$ python3 -q
>>> import numpy as np
>>> np.set_printoptions(precision=2, suppress=True, linewidth=100)
>>> feats = np.load("a.npy")
>>> feats
array([[0.67, 0.33],
       [0.33, 0.67]])
>>> Q, R = np.linalg.qr(feats)
>>> round(float(np.trace(Q @ Q.T)), 2)
2.0
>>> np.abs(np.diag(R))
array([0.75, 0.46])
>>> np.allclose(R.T @ R, feats.T @ feats)
True
>>> Q
array([[-0.9 , -0.44],
       [-0.44,  0.9 ]])
>>> R
array([[-0.75, -0.59],
       [ 0.  ,  0.46]])
>>> Q @ R
array([[0.67, 0.33],
       [0.33, 0.67]])
>>> feats @ np.ones(2)
array([1., 1.])
>>> p = np.eye(2)[1]
>>> for _ in range(5):
...     p = p @ feats
...     print(p.round(2))
... 
[0.33 0.67]
[0.44 0.56]
[0.48 0.52]
[0.49 0.51]
[0.5 0.5]
>>> mat = np.load("mat.npy")
>>> mat
array([[ 0, -4, -3,  0, -6],
       [ 0,  4,  3,  0,  6],
       [ 0, -4, -3,  0, -6]])
>>> np.allclose(mat[:-1].T @ np.linalg.lstsq(mat[:-1].T, mat[-1])[0], mat[-1])
True
>>> np.linalg.lstsq(mat[:-1].T, mat[-1])[2]
np.int32(1)
>>> np.abs(np.diag(np.linalg.qr(mat)[1])) > 1e-9
array([False,  True, False])
>>> def softmax(z):
...     e = np.exp(z - z.max(axis=-1, keepdims=True))
...     return e / e.sum(axis=-1, keepdims=True)
... 
>>> np.round(softmax(10 * mat[0]), 2) + 0
array([0.5, 0. , 0. , 0.5, 0. ])
>>> np.round(softmax(mat[0]), 2) + 0
array([0.48, 0.01, 0.02, 0.48, 0.  ])
>>> np.round(softmax(mat[0] + -2), 2) + 0
array([0.48, 0.01, 0.02, 0.48, 0.  ])
>>> scores = mat @ mat.T / np.sqrt(5)
>>> softmax(scores).round(6).argmax(axis=1)
array([0, 1, 0])
>>> np.round(softmax(scores), 2) + 0
array([[0.5, 0. , 0.5],
       [0. , 1. , 0. ],
       [0.5, 0. , 0.5]])
>>> np.round(softmax(scores + np.triu(np.full(scores.shape, -np.inf), 1)), 2) + 0
array([[1. , 0. , 0. ],
       [0. , 1. , 0. ],
       [0.5, 0. , 0.5]])
